$ ipython --no-banner

In [1]: import numpy as np

In [2]: import numpy.linalg as la

In [3]: np.set_printoptions(suppress=True, linewidth=100)

In [4]: F = np.load("data.npy")

In [5]: print(F)
[[-1.  0. -2.]
 [ 0. -1.  0.]
 [-2.  0. -1.]]

In [6]: f = np.array([0, 9, 3])

In [7]: other = F + np.outer(f, np.eye(3)[0])

In [8]: print(other)
[[-1.  0. -2.]
 [ 9. -1.  0.]
 [ 1.  0. -1.]]

In [9]: print(la.matrix_rank(la.inv(other) - la.inv(F), tol=1e-8))
1

In [10]: print(round(la.det(other) / la.det(F), 2), round(float(1 + la.solve(F, f)[0]), 2))
-1.0 -1.0

In [11]: print((other + other.T) / 2)
[[-1.   4.5 -0.5]
 [ 4.5 -1.   0. ]
 [-0.5  0.  -1. ]]

In [12]: print((other - other.T) / 2)
[[ 0.  -4.5 -1.5]
 [ 4.5  0.   0. ]
 [ 1.5  0.   0. ]]

In [13]: print(other @ other)
[[ -1.   0.   4.]
 [-18.   1. -18.]
 [ -2.   0.  -1.]]

In [14]: la.determinant(other)
---------------------------------------------------------------------------
AttributeError                            Traceback (most recent call last)
Cell In[14], line 1
----> 1 la.determinant(other)

AttributeError: module 'numpy.linalg' has no attribute 'determinant'

In [15]: mat = np.array([[0, 0, 0], [0, 0, 2], [0, 0, 0]])

In [16]: Uu, s, Vh = la.svd(mat)

In [17]: vecs = Vh[:(s > 1e-8).sum()]

In [18]: rng = np.random.default_rng(36)

In [19]: x0 = mat[2] + 2 * mat[0] + rng.integers(2) * np.eye(3)[0]

In [20]: print(x0)
[0. 0. 0.]

In [21]: print(vecs.T @ vecs)
[[0. 0. 0.]
 [0. 0. 0.]
 [0. 0. 1.]]

In [22]: print(la.matrix_rank(np.vstack([mat, x0])))
1

In [23]: print(np.diag(vecs.T @ vecs))
[0. 0. 1.]
